$ python3 -q
>>> import numpy as np
>>> import numpy.linalg as la
>>> np.set_printoptions(precision=2, suppress=True, linewidth=100)
>>> F = np.load("case3.npy")
>>> F
array([[-24.09,  -8.97, -23.42],
       [-23.62, -10.01, -25.44],
       [-24.67, -10.58, -24.11],
       [-25.37,  -9.37, -23.61],
       [-25.42, -10.94, -25.48],
       [-25.12,  -9.5 , -25.66],
       [-24.64,  -9.43, -23.78],
       [-22.57,  -9.53, -24.63],
       [-24.53, -12.  , -25.65],
       [-24.61,  -9.13, -24.61],
       [-25.13, -12.37, -25.98],
       [-24.84,  -9.11, -25.77],
       [-24.3 ,  -9.33, -25.19],
       [-23.79, -10.52, -24.84],
       [-25.27,  -9.11, -23.73],
       [-26.96, -10.77, -25.07],
       [-26.79,  -7.54, -25.34],
       [-27.01,  -9.31, -24.38],
       [-24.7 , -10.26, -23.46]])
>>> Ac = (F - F.mean(axis=0)) / F.std(axis=0)
>>> Ac.std(axis=0)
array([1., 1., 1.])
>>> b = la.lstsq(np.delete(Ac, 0, axis=1), Ac[:, 0])[0]
>>> np.abs(b).argmax()
np.int64(0)
>>> b
array([-0.17,  0.14])
>>> feats = np.loadtxt("sample11.csv", delimiter=",")
>>> feats
array([[7., 4., 7., 1., 6., 4., 1.],
       [2., 0., 7., 8., 8., 5., 1.],
       [0., 6., 7., 0., 2., 5., 0.],
       [2., 2., 6., 9., 5., 4., 8.],
       [0., 6., 7., 0., 2., 5., 0.],
       [9., 9., 6., 9., 9., 1., 0.],
       [2., 1., 2., 1., 0., 5., 3.],
       [9., 0., 5., 8., 7., 9., 8.],
       [5., 5., 4., 5., 8., 3., 5.]])
>>> x = np.array([3, 4, 0, 5, -6, -5, -9])
>>> h1 = np.maximum(feats @ x, 0)
>>> np.maximum(feats @ (3 * x), 0)
array([  0.,   0.,   0.,   0.,   0., 147.,   0.,   0.,   0.])
>>> feats * (h1 > 1e-9)[:, None]
array([[0., 0., 0., 0., 0., 0., 0.],
       [0., 0., 0., 0., 0., 0., 0.],
       [0., 0., 0., 0., 0., 0., 0.],
       [0., 0., 0., 0., 0., 0., 0.],
       [0., 0., 0., 0., 0., 0., 0.],
       [9., 9., 6., 9., 9., 1., 0.],
       [0., 0., 0., 0., 0., 0., 0.],
       [0., 0., 0., 0., 0., 0., 0.],
       [0., 0., 0., 0., 0., 0., 0.]])
>>> P = feats @ la.solve(feats.T @ feats, feats.T)
>>> np.allclose(P @ P, P)
True
>>> np.diag(P)
array([0.96, 0.96, 0.46, 1.  , 0.46, 1.  , 0.39, 0.78, 0.99])
>>> P.round(2) + 0
array([[ 0.96, -0.04,  0.04, -0.01,  0.04,  0.  , -0.15,  0.09, -0.02],
       [-0.04,  0.96,  0.04, -0.01,  0.04,  0.  , -0.15,  0.09, -0.02],
       [ 0.04,  0.04,  0.46,  0.01,  0.46,  0.  ,  0.16, -0.09,  0.02],
       [-0.01, -0.01,  0.01,  1.  ,  0.01,  0.  , -0.04,  0.02, -0.01],
       [ 0.04,  0.04,  0.46,  0.01,  0.46,  0.  ,  0.16, -0.09,  0.02],
       [ 0.  ,  0.  ,  0.  ,  0.  ,  0.  ,  1.  , -0.02,  0.01,  0.  ],
       [-0.15, -0.15,  0.16, -0.04,  0.16, -0.02,  0.39,  0.36, -0.09],
       [ 0.09,  0.09, -0.09,  0.02, -0.09,  0.01,  0.36,  0.78,  0.05],
       [-0.02, -0.02,  0.02, -0.01,  0.02,  0.  , -0.09,  0.05,  0.99]])
>>> np.round(P @ feats[:, 1], 2) + 0
array([4., 0., 6., 2., 6., 9., 1., 0., 5.])
>>> x = np.array([-4, 4, 0])
>>> target = F @ x
>>> b, lr = np.zeros(3), 1 / la.norm(F, 2) ** 2
>>> for i in range(40):
...     b -= lr * F.T @ (F @ b - target)
...     if i % 10 == 0: print(i, round(la.norm(F @ b - target), 2))
... 
0 27.97
10 27.68
20 27.39
30 27.1
>>> b
array([-1.25, -0.27, -1.07])
